>>> import numpy as np
>>> np.set_printoptions(suppress=True, linewidth=120)
>>> X = np.array([[0, -1, 1, 1, -1, -2],
...     [0, 0, -1, 2, 2, 1],
...     [0, 0, 0, -2, -2, 1],
...     [0, 0, 0, 0, 1, -1],
...     [0, 0, 0, 0, 0, 1],
...     [0, 0, 0, 0, 0, 0]])
>>> # triangular: eigenvalues sit on the diagonal
>>> r = np.linalg.matrix_rank(X)
>>> r
np.int64(5)
>>> N = np.linalg.svd(X)[2][r:].T
>>> print(N.shape)
(6, 1)
>>> [int(np.linalg.matrix_rank(X[:i])) for i in range(1, len(X) + 1)]
[1, 2, 3, 4, 5, 5]
>>> np.linalg.matrix_rank(X.T @ X), np.linalg.matrix_rank(X @ X.T)
(np.int64(5), np.int64(5))
>>> np.allclose(X @ N, 0)
True
>>> X @ N
array([[0.],
       [0.],
       [0.],
       [0.],
       [0.],
       [0.]])
>>> left, s = np.linalg.svd(X)
Traceback (most recent call last):
  File "<python-input-12>", line 1, in <module>
    left, s = np.linalg.svd(X)
    ^^^^^^^
ValueError: too many values to unpack (expected 2)
>>> left, s, Vh = np.linalg.svd(X, full_matrices=False)
>>> np.round(Vh @ Vh.T, 2) + 0
array([[1., 0., 0., 0., 0., 0.],
       [0., 1., 0., 0., 0., 0.],
       [0., 0., 1., 0., 0., 0.],
       [0., 0., 0., 1., 0., 0.],
       [0., 0., 0., 0., 1., 0.],
       [0., 0., 0., 0., 0., 1.]])
>>> round(float(np.sqrt((s ** 2).sum())), 2), round(np.linalg.norm(X), 2)
(5.48, np.float64(5.48))
>>> np.round(np.cumsum(s ** 2) / np.sum(s ** 2), 2)
array([0.57, 0.93, 0.99, 1.  , 1.  , 1.  ])
>>> np.round(left.T @ X @ Vh.T, 2) + 0
array([[4.13, 0.  , 0.  , 0.  , 0.  , 0.  ],
       [0.  , 3.27, 0.  , 0.  , 0.  , 0.  ],
       [0.  , 0.  , 1.42, 0.  , 0.  , 0.  ],
       [0.  , 0.  , 0.  , 0.39, 0.  , 0.  ],
       [0.  , 0.  , 0.  , 0.  , 0.27, 0.  ],
       [0.  , 0.  , 0.  , 0.  , 0.  , 0.  ]])
>>> print(np.allclose(left * s @ Vh, X))
True
>>> W0 = np.loadtxt("test1.csv", delimiter=",")
>>> W0.round(2)
array([[ 0.31,  0.  ,  0.95,  0.  ],
       [ 0.  ,  1.  ,  0.  ,  0.  ],
       [-0.95,  0.  ,  0.31,  0.  ],
       [ 0.  ,  0.  ,  0.  ,  1.  ]])
>>> O, Rm = np.linalg.qr(W0)
>>> np.round(np.abs(np.diag(Rm)), 2)
array([1., 1., 1., 1.])
>>> O.shape, Rm.shape
((4, 4), (4, 4))
>>> print(round(float(np.trace(O @ O.T)), 2))
4.0
>>> np.round(O.T @ O, 2) + 0
array([[1., 0., 0., 0.],
       [0., 1., 0., 0.],
       [0., 0., 1., 0.],
       [0., 0., 0., 1.]])
>>> left, s, Vh = np.linalg.svd(X)
>>> s.round(2)
array([4.13, 3.27, 1.42, 0.39, 0.27, 0.  ])
>>> other = left[:, :5] @ np.diag(s[:5]) @ Vh[:5]
>>> np.round(np.linalg.norm(X - other, 2), 2), s[5]
(np.float64(0.0), np.float64(0.0))
>>> print(round(float(np.linalg.norm(X - other) / np.linalg.norm(X)), 2))
0.0
>>> np.linalg.matrix_rank(X, rtol=0.05)
np.int64(5)
>>> other.round(2) + 0
array([[ 0., -1.,  1.,  1., -1., -2.],
       [ 0.,  0., -1.,  2.,  2.,  1.],
       [ 0.,  0.,  0., -2., -2.,  1.],
       [ 0.,  0.,  0.,  0.,  1., -1.],
       [ 0.,  0.,  0.,  0.,  0.,  1.],
       [ 0.,  0.,  0.,  0.,  0.,  0.]])
>>> np.round(np.abs(X - other).max(), 2)
np.float64(0.0)
>>> rng = np.random.default_rng(38497)
>>> idx = rng.permutation(4)
>>> idx
array([1, 0, 2, 3])
>>> other = W0[idx][:, idx]
>>> round(float(np.linalg.det(other)), 2), round(float(np.linalg.det(W0[idx])), 2)
(1.0, -1.0)
>>> np.allclose(other, W0)
False
>>> np.trace(X)
np.int64(0)
>>> np.allclose(X @ X.T, X.T @ X)
False
>>> (X + X.T) / 2
array([[ 0. , -0.5,  0.5,  0.5, -0.5, -1. ],
       [-0.5,  0. , -0.5,  1. ,  1. ,  0.5],
       [ 0.5, -0.5,  0. , -1. , -1. ,  0.5],
       [ 0.5,  1. , -1. ,  0. ,  0.5, -0.5],
       [-0.5,  1. , -1. ,  0.5,  0. ,  0.5],
       [-1. ,  0.5,  0.5, -0.5,  0.5,  0. ]])
>>> X @ X
array([[ 0,  0,  1, -4, -3, -2],
       [ 0,  0,  0,  2,  4, -1],
       [ 0,  0,  0,  0, -2,  0],
       [ 0,  0,  0,  0,  0,  1],
       [ 0,  0,  0,  0,  0,  0],
       [ 0,  0,  0,  0,  0,  0]])
>>> print((X - X.T) / 2)
[[ 0.  -0.5  0.5  0.5 -0.5 -1. ]
 [ 0.5  0.  -0.5  1.   1.   0.5]
 [-0.5  0.5  0.  -1.  -1.   0.5]
 [-0.5 -1.   1.   0.   0.5 -0.5]
 [ 0.5 -1.   1.  -0.5  0.   0.5]
 [ 1.  -0.5 -0.5  0.5 -0.5  0. ]]
>>> round(np.abs(np.linalg.eigvals(X)).max(), 2)
np.float64(0.0)
>>> m1 = np.loadtxt("case19.csv", delimiter=",")
>>> m1
array([[0., 0., 0., 0., 0., 0., 1., 0., 0., 0., 0.],
       [0., 0., 1., 0., 0., 0., 0., 0., 0., 0., 0.],
       [0., 1., 0., 0., 0., 0., 0., 0., 0., 0., 0.],
       [0., 0., 0., 0., 0., 0., 0., 0., 0., 1., 0.],
       [0., 0., 0., 0., 1., 0., 0., 0., 0., 0., 0.],
       [0., 0., 0., 0., 0., 0., 0., 0., 1., 0., 0.],
       [0., 0., 0., 1., 0., 0., 0., 0., 0., 0., 0.],
       [0., 0., 0., 0., 0., 0., 0., 0., 0., 0., 1.],
       [0., 0., 0., 0., 0., 1., 0., 0., 0., 0., 0.],
       [0., 0., 0., 0., 0., 0., 0., 1., 0., 0., 0.],
       [1., 0., 0., 0., 0., 0., 0., 0., 0., 0., 0.]])
>>> f = np.array([2, -1, -3, 1, -1, 2, -2, -1, -1, -2, 0])
>>> other = m1 + np.outer(f, np.eye(11)[1])
>>> print(round(np.linalg.det(other) / np.linalg.det(m1), 2), round(1 + np.linalg.solve(m1, f)[1], 2))
-2.0 -2.0
>>> print(np.round(np.linalg.matrix_power(m1, 2), 2))
[[0. 0. 0. 1. 0. 0. 0. 0. 0. 0. 0.]
 [0. 1. 0. 0. 0. 0. 0. 0. 0. 0. 0.]
 [0. 0. 1. 0. 0. 0. 0. 0. 0. 0. 0.]
 [0. 0. 0. 0. 0. 0. 0. 1. 0. 0. 0.]
 [0. 0. 0. 0. 1. 0. 0. 0. 0. 0. 0.]
 [0. 0. 0. 0. 0. 1. 0. 0. 0. 0. 0.]
 [0. 0. 0. 0. 0. 0. 0. 0. 0. 1. 0.]
 [1. 0. 0. 0. 0. 0. 0. 0. 0. 0. 0.]
 [0. 0. 0. 0. 0. 0. 0. 0. 1. 0. 0.]
 [0. 0. 0. 0. 0. 0. 0. 0. 0. 0. 1.]
 [0. 0. 0. 0. 0. 0. 1. 0. 0. 0. 0.]]
>>> m1 @ np.ones(11)
array([1., 1., 1., 1., 1., 1., 1., 1., 1., 1., 1.])
>>> m1.sum(axis=1)
array([1., 1., 1., 1., 1., 1., 1., 1., 1., 1., 1.])
>>> p = np.eye(11)[5]
>>> for _ in range(4):
...     p = p @ m1
...     print(p.round(2))
... 
[0. 0. 0. 0. 0. 0. 0. 0. 1. 0. 0.]
[0. 0. 0. 0. 0. 1. 0. 0. 0. 0. 0.]
[0. 0. 0. 0. 0. 0. 0. 0. 1. 0. 0.]
[0. 0. 0. 0. 0. 1. 0. 0. 0. 0. 0.]
>>> np.round(np.sort(np.linalg.eigvals(m1).real), 2)
array([-1. , -1. , -1. , -0.5, -0.5,  0.5,  0.5,  1. ,  1. ,  1. ,  1. ])
>>> m1 @ m1
array([[0., 0., 0., 1., 0., 0., 0., 0., 0., 0., 0.],
       [0., 1., 0., 0., 0., 0., 0., 0., 0., 0., 0.],
       [0., 0., 1., 0., 0., 0., 0., 0., 0., 0., 0.],
       [0., 0., 0., 0., 0., 0., 0., 1., 0., 0., 0.],
       [0., 0., 0., 0., 1., 0., 0., 0., 0., 0., 0.],
       [0., 0., 0., 0., 0., 1., 0., 0., 0., 0., 0.],
       [0., 0., 0., 0., 0., 0., 0., 0., 0., 1., 0.],
       [1., 0., 0., 0., 0., 0., 0., 0., 0., 0., 0.],
       [0., 0., 0., 0., 0., 0., 0., 0., 1., 0., 0.],
       [0., 0., 0., 0., 0., 0., 0., 0., 0., 0., 1.],
       [0., 0., 0., 0., 0., 0., 1., 0., 0., 0., 0.]])
>>> other = m1 + rng.integers(-2, 3, (11, 1)) @ rng.integers(-2, 3, (1, 11))
>>> other
array([[-2.,  2., -4., -2.,  2., -2., -3., -2.,  2., -4.,  2.],
       [-2.,  2., -3., -2.,  2., -2., -4., -2.,  2., -4.,  2.],
       [ 2., -1.,  4.,  2., -2.,  2.,  4.,  2., -2.,  4., -2.],
       [-2.,  2., -4., -2.,  2., -2., -4., -2.,  2., -3.,  2.],
       [ 2., -2.,  4.,  2., -1.,  2.,  4.,  2., -2.,  4., -2.],
       [ 1., -1.,  2.,  1., -1.,  1.,  2.,  1.,  0.,  2., -1.],
       [-1.,  1., -2.,  0.,  1., -1., -2., -1.,  1., -2.,  1.],
       [-1.,  1., -2., -1.,  1., -1., -2., -1.,  1., -2.,  2.],
       [ 0.,  0.,  0.,  0.,  0.,  1.,  0.,  0.,  0.,  0.,  0.],
       [-1.,  1., -2., -1.,  1., -1., -2.,  0.,  1., -2.,  1.],
       [ 2., -1.,  2.,  1., -1.,  1.,  2.,  1., -1.,  2., -1.]])
>>> np.round(np.linalg.svd(other - m1, compute_uv=False), 2) + 0
array([22.36,  0.  ,  0.  ,  0.  ,  0.  ,  0.  ,  0.  ,  0.  ,  0.  ,  0.  ,  0.  ])
>>> f = np.array([7, -4])
>>> print(np.cross(m1[7, :3], m1[9, :3]))
[0. 0. 0.]
>>> E = np.loadtxt("mat.csv", delimiter=",")
>>> E
array([[  3.,  -2.,   6.,  -6.,   0.,  -4.,  -7.,   8.,  12.],
       [ -8.,   6.,  -1.,   0.,   4.,  -3.,  -9.,  -1.,   9.],
       [ -3.,  -9.,  -6.,   9.,  -4.,  -7.,  -7.,  -1.,  21.],
       [ -4.,   7.,   7.,  -7.,   4.,  -9.,   7.,   2.,  27.],
       [  9.,  -2.,   3.,   9.,  -1.,   0.,   1.,   8.,   0.],
       [ -4.,  -1.,  -3.,  -1.,  -4.,   6.,   3.,  -2., -18.],
       [  2.,   7.,   5.,   8.,   8.,  -3.,   1.,  -3.,   9.],
       [  0.,   4.,  -8.,  -2.,  -5.,  -4.,   3.,   6.,  12.],
       [  0.,  -9.,  -7.,   9.,   4.,   3.,   0.,  -9.,  -9.],
       [ -1.,  -2.,  -2.,  -5.,  -1.,  -6.,   1.,  -4.,  18.],
       [ -3.,   9.,  -8.,  -4.,  -6.,  -5.,   7.,  -5.,  15.]])
>>> # null space of dimension 1
>>> left, s, Vh = np.linalg.svd(E, full_matrices=False)
>>> (s > 1e-8).sum()
np.int64(8)
>>> print(np.round(left.T @ E @ Vh.T, 2) + 0)
[[54.46  0.    0.    0.    0.    0.    0.    0.    0.  ]
 [ 0.   25.67  0.    0.    0.    0.    0.    0.    0.  ]
 [ 0.    0.   23.7   0.    0.    0.    0.    0.    0.  ]
 [ 0.    0.    0.   19.12  0.    0.    0.    0.    0.  ]
 [ 0.    0.    0.    0.   16.97  0.    0.    0.    0.  ]
 [ 0.    0.    0.    0.    0.   12.71  0.    0.    0.  ]
 [ 0.    0.    0.    0.    0.    0.    6.43  0.    0.  ]
 [ 0.    0.    0.    0.    0.    0.    0.    5.05  0.  ]
 [ 0.    0.    0.    0.    0.    0.    0.    0.    0.  ]]
>>> np.round(np.cumsum(s ** 2) / np.sum(s ** 2), 2)
array([0.59, 0.72, 0.83, 0.9 , 0.95, 0.99, 0.99, 1.  , 1.  ])
>>> left.shape, s.shape, Vh.shape
((11, 9), (9,), (9, 9))
>>> np.abs(left[:, 0]).round(6).argmax()
np.int64(3)
>>> np.round(Vh @ Vh.T, 2) + 0
array([[1., 0., 0., 0., 0., 0., 0., 0., 0.],
       [0., 1., 0., 0., 0., 0., 0., 0., 0.],
       [0., 0., 1., 0., 0., 0., 0., 0., 0.],
       [0., 0., 0., 1., 0., 0., 0., 0., 0.],
       [0., 0., 0., 0., 1., 0., 0., 0., 0.],
       [0., 0., 0., 0., 0., 1., 0., 0., 0.],
       [0., 0., 0., 0., 0., 0., 1., 0., 0.],
       [0., 0., 0., 0., 0., 0., 0., 1., 0.],
       [0., 0., 0., 0., 0., 0., 0., 0., 1.]])
>>> s.round(2) + 0
array([54.46, 25.67, 23.7 , 19.12, 16.97, 12.71,  6.43,  5.05,  0.  ])
>>> f = np.array([-1, 3, -2])
>>> np.array([np.convolve(row, f, "same") for row in E])
array([[ 11., -18.,  28., -30.,  16.,  -5., -21.,  26.,  20.],
       [-30.,  35., -15.,  -2.,  15.,  -8., -20.,   6.,  29.],
       [  0., -15.,  -9.,  43., -23.,  -6.,  -6., -10.,  65.],
       [-19.,  22.,  14., -39.,  35., -42.,  37., -35.,  77.],
       [ 29., -27.,   4.,  22., -21.,   1.,  -5.,  22., -16.],
       [-11.,   8.,  -6.,   7., -16.,  23.,  -1.,   6., -50.],
       [ -1.,  12.,  -7.,   6.,  11., -26.,  12., -20.,  33.],
       [ -4.,  20., -30.,  15.,  -7.,  -5.,  11.,   0.,  24.],
       [  9., -20., -12.,  37.,  -9.,   1.,   3., -18.,  -9.],
       [ -1.,  -2.,   3., -10.,  13., -17.,  19., -32.,  62.],
       [-18.,  41., -38.,  10.,  -5., -10.,  36., -44.,  55.]])
>>> F = np.load("dump.npy")
>>> F
array([[6., 5., 5., 0., 5., 5., 0.],
       [5., 6., 5., 0., 5., 5., 0.],
       [5., 5., 6., 0., 5., 5., 0.],
       [0., 0., 0., 6., 0., 0., 5.],
       [5., 5., 5., 0., 6., 5., 0.],
       [5., 5., 5., 0., 5., 6., 0.],
       [0., 0., 0., 5., 0., 0., 6.]])
>>> other = F + rng.integers(-2, 3, (7, 2)) @ rng.integers(-2, 3, (2, 7))
>>> other
array([[ 6.,  1.,  7., -4.,  1.,  5.,  4.],
       [ 6.,  5.,  8.,  0.,  3.,  7.,  0.],
       [ 6.,  4.,  9.,  0.,  3.,  7.,  0.],
       [ 0., -2.,  1.,  4., -2.,  0.,  7.],
       [ 4.,  4.,  3., -2.,  6.,  3.,  2.],
       [ 5.,  3.,  6., -2.,  3.,  6.,  2.],
       [ 0.,  0.,  0.,  5.,  0.,  0.,  6.]])
>>> other - F
array([[ 0., -4.,  2., -4., -4.,  0.,  4.],
       [ 1., -1.,  3.,  0., -2.,  2.,  0.],
       [ 1., -1.,  3.,  0., -2.,  2.,  0.],
       [ 0., -2.,  1., -2., -2.,  0.,  2.],
       [-1., -1., -2., -2.,  0., -2.,  2.],
       [ 0., -2.,  1., -2., -2.,  0.,  2.],
       [ 0.,  0.,  0.,  0.,  0.,  0.,  0.]])
